>>> import numpy as np
>>> from numpy import linalg as LA
>>> np.set_printoptions(precision=2, suppress=True, linewidth=200)
>>> J = np.tril(np.array([[-2, 0, -3, -3], [2, -2, 1, -3], [-1, -2, 0, -1], [-3, 2, 1, -2]]), -1) + np.eye(4, dtype=int)
>>> print(J)
[[ 1  0  0  0]
 [ 2  1  0  0]
 [-1 -2  1  0]
 [-3  2  1  1]]
>>> # triangular
>>> Uu, sv, Vt = LA.svd(J)
>>> np.argmax(sv[:-1] / (sv[1:] + 1e-6)) + 1
np.int64(3)
>>> A2 = Uu[:, :3] @ np.diag(sv[:3]) @ Vt[:3]
>>> A2
array([[ 0.99,  0.01,  0.02, -0.07],
       [ 2.  ,  0.99, -0.01,  0.03],
       [-1.  , -2.  ,  1.  ,  0.01],
       [-3.  ,  2.  ,  1.  ,  0.99]])
>>> LA.matrix_rank(J, rtol=0.05)
np.int64(3)
>>> vec = np.array([1, 0, 2, 2])
>>> target = J @ vec
>>> coef, lr = np.zeros(4), 1 / LA.norm(J, 2) ** 2
>>> for i in range(250):
...     coef -= lr * J.T @ (J @ coef - target)
...     if i % 50 == 0: print(i, round(LA.norm(J @ coef - target), 2))
... 
0 2.45
50 0.2
100 0.11
150 0.11
200 0.1
>>> coef
array([0.91, 0.22, 2.37, 0.9 ])
>>> J @ J
array([[ 1,  0,  0,  0],
       [ 4,  1,  0,  0],
       [-6, -4,  1,  0],
       [-3,  2,  2,  1]])
>>> print([int(LA.matrix_rank(LA.matrix_power(J, p))) for p in range(1, 5)])
[4, 4, 4, 4]
>>> np.sort(LA.eigvals(J))
array([1., 1., 1., 1.])
>>> round(np.log10(LA.cond(J)))
2
>>> np.abs(LA.svd(J)[2][-1])
array([0.08, 0.19, 0.31, 0.93])
>>> round(LA.norm(J, 2) / LA.norm(J), 2)
np.float64(0.8)
>>> [round(float(x), 2) for x in LA.svd(J, compute_uv=False)[:3]]
[4.17, 2.95, 0.95]
>>> np.argsort(-LA.norm(J, axis=0).round(6), kind="stable")[:3]
array([0, 1, 2])
>>> feats = np.array([[3, 3, 2, 3, 4, 0, 0, 1, 0],
...     [0, 1, 0, 4, 0, 2, 1, 0, 2],
...     [3, 0, 5, 4, 3, 5, 2, 1, 5],
...     [3, 2, 5, 3, 2, 2, 1, 5, 4],
...     [1, 5, 2, 0, 0, 2, 4, 2, 1],
...     [1, 2, 2, 5, 4, 4, 4, 3, 1],
...     [3, 1, 2, -5, 4, -4, -2, 1, -4]])
>>> # null space of dimension 3
>>> O, r_ = LA.qr(J)
>>> r_
array([[-3.87,  0.52,  1.03,  0.77],
       [ 0.  , -2.96,  0.18, -0.54],
       [ 0.  ,  0.  , -0.95, -0.31],
       [ 0.  ,  0.  ,  0.  ,  0.09]])
>>> np.allclose(r_.T @ r_, J.T @ J)
True
>>> O
array([[-0.26, -0.05, -0.29,  0.92],
       [-0.52, -0.43, -0.64, -0.37],
       [ 0.26,  0.72, -0.64, -0.09],
       [ 0.77, -0.54, -0.31,  0.09]])
>>> print(np.round(O @ r_, 2) + 0)
[[ 1.  0.  0.  0.]
 [ 2.  1.  0.  0.]
 [-1. -2.  1.  0.]
 [-3.  2.  1.  1.]]
>>> G = feats.T @ feats
>>> np.allclose(G, G.T)
True
>>> np.round(LA.eigvalsh(G)[::-1], 2) + 0
array([331.27, 110.11,  36.95,  26.1 ,  11.32,   8.26,   0.  ,   0.  ,   0.  ])
>>> print(np.trace(G), (feats ** 2).sum())
524 524
>>> [round(float(x), 2) for x in LA.svd(feats, compute_uv=False)[:3]]
[18.2, 10.49, 6.08]
>>> LA.cond(feats) > 100
np.True_
>>> np.argsort(-LA.norm(feats, axis=0).round(6), kind="stable")[:3]
array([3, 5, 2])
>>> K = np.array([[-1, 0, 0, -3, 0, -3],
...     [0, 2, -1, 0, 0, 0],
...     [0, -2, -3, 0, 0, 0],
...     [0, 0, 0, -3, 0, 2],
...     [0, 0, 0, 0, 0, 0],
...     [2, 0, 0, 2, 0, 3]])
>>> Uu, sv, Vt = LA.svd(K)
>>> V = Vt[:(sv > 1e-8).sum()]
>>> rng = np.random.default_rng(98258)
>>> vec = K[3] + 4 * K[0] + rng.integers(2) * np.eye(6)[4]
>>> vec
array([ -4.,   0.,   0., -15.,   1., -10.])
>>> np.diag(V.T @ V)
array([1., 1., 1., 1., 0., 1.])
>>> round(LA.norm(vec - V.T @ V @ vec), 2)
np.float64(1.0)
>>> (K - K.T) / 2
array([[ 0. ,  0. ,  0. , -1.5,  0. , -2.5],
       [ 0. ,  0. ,  0.5,  0. ,  0. ,  0. ],
       [ 0. , -0.5,  0. ,  0. ,  0. ,  0. ],
       [ 1.5,  0. ,  0. ,  0. ,  0. ,  0. ],
       [ 0. ,  0. ,  0. ,  0. ,  0. ,  0. ],
       [ 2.5,  0. ,  0. ,  0. ,  0. ,  0. ]])
>>> LA.determinant(K)
Traceback (most recent call last):
  File "<python-input-47>", line 1, in <module>
    LA.determinant(K)
    ^^^^^^^^^^^^^^
AttributeError: module 'numpy.linalg' has no attribute 'determinant'
>>> np.round(np.abs(LA.eigvals(K)).max(), 2)
np.float64(3.91)
>>> LA.lstsq(K[:-1].T, K[-1])[2]
np.int32(4)
>>> print(np.round(K @ LA.pinv(K) @ K, 2) + 0)
[[-1.  0.  0. -3.  0. -3.]
 [ 0.  2. -1.  0.  0.  0.]
 [ 0. -2. -3.  0.  0.  0.]
 [ 0.  0.  0. -3.  0.  2.]
 [ 0.  0.  0.  0.  0.  0.]
 [ 2.  0.  0.  2.  0.  3.]]
>>> print(np.allclose(K[:-1].T @ LA.lstsq(K[:-1].T, K[-1])[0], K[-1]))
False
>>> np.abs(np.diag(LA.qr(K)[1])) > 1e-9
array([ True,  True,  True,  True, False,  True])
>>> labels = rng.permutation(6)
>>> print(labels)
[5 3 4 2 1 0]
>>> A2 = K[labels][:, labels]
>>> np.trace(A2)
np.int64(-2)
>>> np.allclose(A2, K)
False
>>> round(float(LA.det(A2)), 2), np.round(LA.det(K[labels]), 2)
(0.0, np.float64(0.0))
>>> np.diag(A2)
array([ 3, -3,  0, -3,  2, -1])
>>> A = np.arange(30).reshape(10, 3) + 3
>>> A
array([[ 3,  4,  5],
       [ 6,  7,  8],
       [ 9, 10, 11],
       [12, 13, 14],
       [15, 16, 17],
       [18, 19, 20],
       [21, 22, 23],
       [24, 25, 26],
       [27, 28, 29],
       [30, 31, 32]])
>>> A2 = np.array([[-2, 3], [0, 3], [0, -2]])
>>> np.einsum("ij->j", A)
array([165, 175, 185])
>>> print(np.einsum("ij,ij->i", A, A))
[  50  149  302  509  770 1085 1454 1877 2354 2885]
>>> print(A2.T @ A.T)
[[ -6 -12 -18 -24 -30 -36 -42 -48 -54 -60]
 [ 11  23  35  47  59  71  83  95 107 119]]
>>> Uu, sv, Vt = LA.svd(A)
>>> V = Vt[:(sv > 1e-8).sum()]
>>> vec = A[9] + 5 * A[1] + rng.integers(2) * np.eye(3)[0]
>>> print(vec)
[61. 66. 72.]
>>> np.round(LA.norm(vec - V.T @ V @ vec), 2)
np.float64(0.41)
>>> np.diag(V.T @ V)
array([0.83, 0.33, 0.83])
>>> V.T @ V
array([[ 0.83,  0.33, -0.17],
       [ 0.33,  0.33,  0.33],
       [-0.17,  0.33,  0.83]])
>>> LA.matrix_rank(np.vstack([A, vec]))
np.int64(3)
